In [1]: import numpy as np

In [2]: np.set_printoptions(precision=2, suppress=True, linewidth=100)

In [3]: rnd = lambda a: np.round(a, 2) + 0

In [4]: E = np.array([[0, 4, 4, 3], [4, 0, 4, 4], [4, 4, 0, 4], [3, 4, 4, 0]])

In [5]: E
Out[5]: 
array([[0, 4, 4, 3],
       [4, 0, 4, 4],
       [4, 4, 0, 4],
       [3, 4, 4, 0]])

In [6]: # symmetric, so the eigenvalues are real

In [7]: ev, vecs = np.linalg.eigh(E)

In [8]: x0 = np.array([0, 1, -1, -2])

In [9]: (np.sign(vecs[:, -1].round(6)) == np.sign(vecs[0, -1].round(6))).astype(int)
Out[9]: array([1, 1, 1, 1])

In [10]: x0 @ E @ x0
Out[10]: np.int64(-8)

In [11]: E.sum(axis=1)
Out[11]: array([11, 12, 12, 11])

In [12]: np.count_nonzero(E)
Out[12]: np.int64(12)

In [13]: E[:, 4]
---------------------------------------------------------------------------
IndexError                                Traceback (most recent call last)
Cell In[13], line 1
----> 1 E[:, 4]

IndexError: index 4 is out of bounds for axis 1 with size 4

In [14]: E[4]
---------------------------------------------------------------------------
IndexError                                Traceback (most recent call last)
Cell In[14], line 1
----> 1 E[4]

IndexError: index 4 is out of bounds for axis 0 with size 4

In [15]: np.kron(np.eye(2, dtype=int), E)
Out[15]: 
array([[0, 4, 4, 3, 0, 0, 0, 0],
       [4, 0, 4, 4, 0, 0, 0, 0],
       [4, 4, 0, 4, 0, 0, 0, 0],
       [3, 4, 4, 0, 0, 0, 0, 0],
       [0, 0, 0, 0, 0, 4, 4, 3],
       [0, 0, 0, 0, 4, 0, 4, 4],
       [0, 0, 0, 0, 4, 4, 0, 4],
       [0, 0, 0, 0, 3, 4, 4, 0]])

In [16]: rnd(np.linalg.det(2 * E)), rnd(np.linalg.det(E))
Out[16]: (np.float64(-9984.0), np.float64(-624.0))

In [17]: rnd(np.linalg.det(E[::-1]))
Out[17]: np.float64(-624.0)

In [18]: out = E / np.sqrt((E ** 2).mean(axis=1, keepdims=True))

In [19]: E - E.mean(axis=1, keepdims=True)
Out[19]: 
array([[-2.75,  1.25,  1.25,  0.25],
       [ 1.  , -3.  ,  1.  ,  1.  ],
       [ 1.  ,  1.  , -3.  ,  1.  ],
       [ 0.25,  1.25,  1.25, -2.75]])

In [20]: np.linalg.matrix_rank(out) == np.linalg.matrix_rank(E)
Out[20]: np.True_

In [21]: rnd(np.linalg.norm(out, axis=1))
Out[21]: array([2., 2., 2., 2.])

In [22]: np.linalg.matrix_rank(E - E.mean(axis=1, keepdims=True))
Out[22]: np.int64(3)

In [23]: W0 = np.cumsum(np.array([[5, 0, 3],
    ...:     [3, 2, 0],
    ...:     [3, 2, 4],
    ...:     [1, 3, 2],
    ...:     [4, 0, 5],
    ...:     [1, 2, 5],
    ...:     [0, 2, 5],
    ...:     [3, 3, 3],
    ...:     [0, 0, 1],
    ...:     [1, 3, 3],
    ...:     [2, 5, 2],
    ...:     [1, 5, 1],
    ...:     [2, 0, 2],
    ...:     [0, 5, 1],
    ...:     [0, 2, 2],
    ...:     [2, 5, 5],
    ...:     [1, 0, 1],
    ...:     [2, 0, 5],
    ...:     [0, 2, 0],
    ...:     [0, 0, 1],
    ...:     [0, 4, 5],
    ...:     [4, 0, 2],
    ...:     [5, 1, 4],
    ...:     [2, 3, 5],
    ...:     [4, 0, 5],
    ...:     [3, 3, 2],
    ...:     [2, 3, 2],
    ...:     [1, 1, 5],
    ...:     [3, 1, 4],
    ...:     [4, 4, 4],
    ...:     [1, 3, 1],
    ...:     [2, 0, 0]]), axis=0)

In [24]: W0
Out[24]: 
array([[ 5,  0,  3],
       [ 8,  2,  3],
       [11,  4,  7],
       [12,  7,  9],
       [16,  7, 14],
       [17,  9, 19],
       [17, 11, 24],
       [20, 14, 27],
       [20, 14, 28],
       [21, 17, 31],
       [23, 22, 33],
       [24, 27, 34],
       [26, 27, 36],
       [26, 32, 37],
       [26, 34, 39],
       [28, 39, 44],
       [29, 39, 45],
       [31, 39, 50],
       [31, 41, 50],
       [31, 41, 51],
       [31, 45, 56],
       [35, 45, 58],
       [40, 46, 62],
       [42, 49, 67],
       [46, 49, 72],
       [49, 52, 74],
       [51, 55, 76],
       [52, 56, 81],
       [55, 57, 85],
       [59, 61, 89],
       [60, 64, 90],
       [62, 64, 90]])

In [25]: P = W0 @ np.linalg.solve(W0.T @ W0, W0.T)

In [26]: rnd(np.trace(P))
Out[26]: np.float64(3.0)

In [27]: rnd(P @ W0[:, 1])
Out[27]: 
array([ 0.,  2.,  4.,  7.,  7.,  9., 11., 14., 14., 17., 22., 27., 27., 32., 34., 39., 39., 39.,
       41., 41., 45., 45., 46., 49., 49., 52., 55., 56., 57., 61., 64., 64.])

In [28]: gram = W0.T @ W0

In [29]: rnd(np.linalg.eigvalsh(gram)[::-1])
Out[29]: array([177718.23,    526.85,    113.92])

In [30]: np.diag(gram)
Out[30]: array([39392, 48043, 90924])

In [31]: gram
Out[31]: 
array([[39392, 42988, 59627],
       [42988, 48043, 65766],
       [59627, 65766, 90924]])

In [32]: (W0 @ W0.T).shape
Out[32]: (32, 32)

In [33]: rng = np.random.default_rng(220575)

In [34]: out = gram + rng.integers(-2, 3, (3, 1)) @ rng.integers(-2, 3, (1, 3))

In [35]: out
Out[35]: 
array([[39392, 42988, 59627],
       [42986, 48043, 65770],
       [59625, 65766, 90928]])

In [36]: out - gram
Out[36]: 
array([[ 0,  0,  0],
       [-2,  0,  4],
       [-2,  0,  4]])

In [37]: rnd(np.linalg.svd(out - gram, compute_uv=False))
Out[37]: array([6.32, 0.  , 0.  ])

In [38]: np.linalg.matrix_rank(out - gram, tol=1e-8)
Out[38]: np.int64(1)

In [39]: out = np.c_[W0[:, :1] @ np.array([[8]]), np.array([-5, -1, -4, -3, -2, 2, 2, 3, -3, -1, 5, -5, 3, 2, 0, -3, -1, 4, -1, -4, -3, 0, 0, 4, -5, -5, 0, -3, 0, -3, -4, -5])]

In [40]: out
Out[40]: 
array([[ 40,  -5],
       [ 64,  -1],
       [ 88,  -4],
       [ 96,  -3],
       [128,  -2],
       [136,   2],
       [136,   2],
       [160,   3],
       [160,  -3],
       [168,  -1],
       [184,   5],
       [192,  -5],
       [208,   3],
       [208,   2],
       [208,   0],
       [224,  -3],
       [232,  -1],
       [248,   4],
       [248,  -1],
       [248,  -4],
       [248,  -3],
       [280,   0],
       [320,   0],
       [336,   4],
       [368,  -5],
       [392,  -5],
       [408,   0],
       [416,  -3],
       [440,   0],
       [472,  -3],
       [480,  -4],
       [496,  -5]])

In [41]: np.linalg.matrix_rank(out)
Out[41]: np.int64(2)

In [42]: rnd(np.linalg.norm(out - W0 @ np.linalg.lstsq(W0, out)[0], axis=0))
Out[42]: array([ 0.  , 16.24])

In [43]: np.linalg.matrix_rank(np.c_[W0, out])
Out[43]: np.int64(4)

In [44]: rnd(np.linalg.lstsq(W0, out[:, 0])[0])
Out[44]: array([8., 0., 0.])
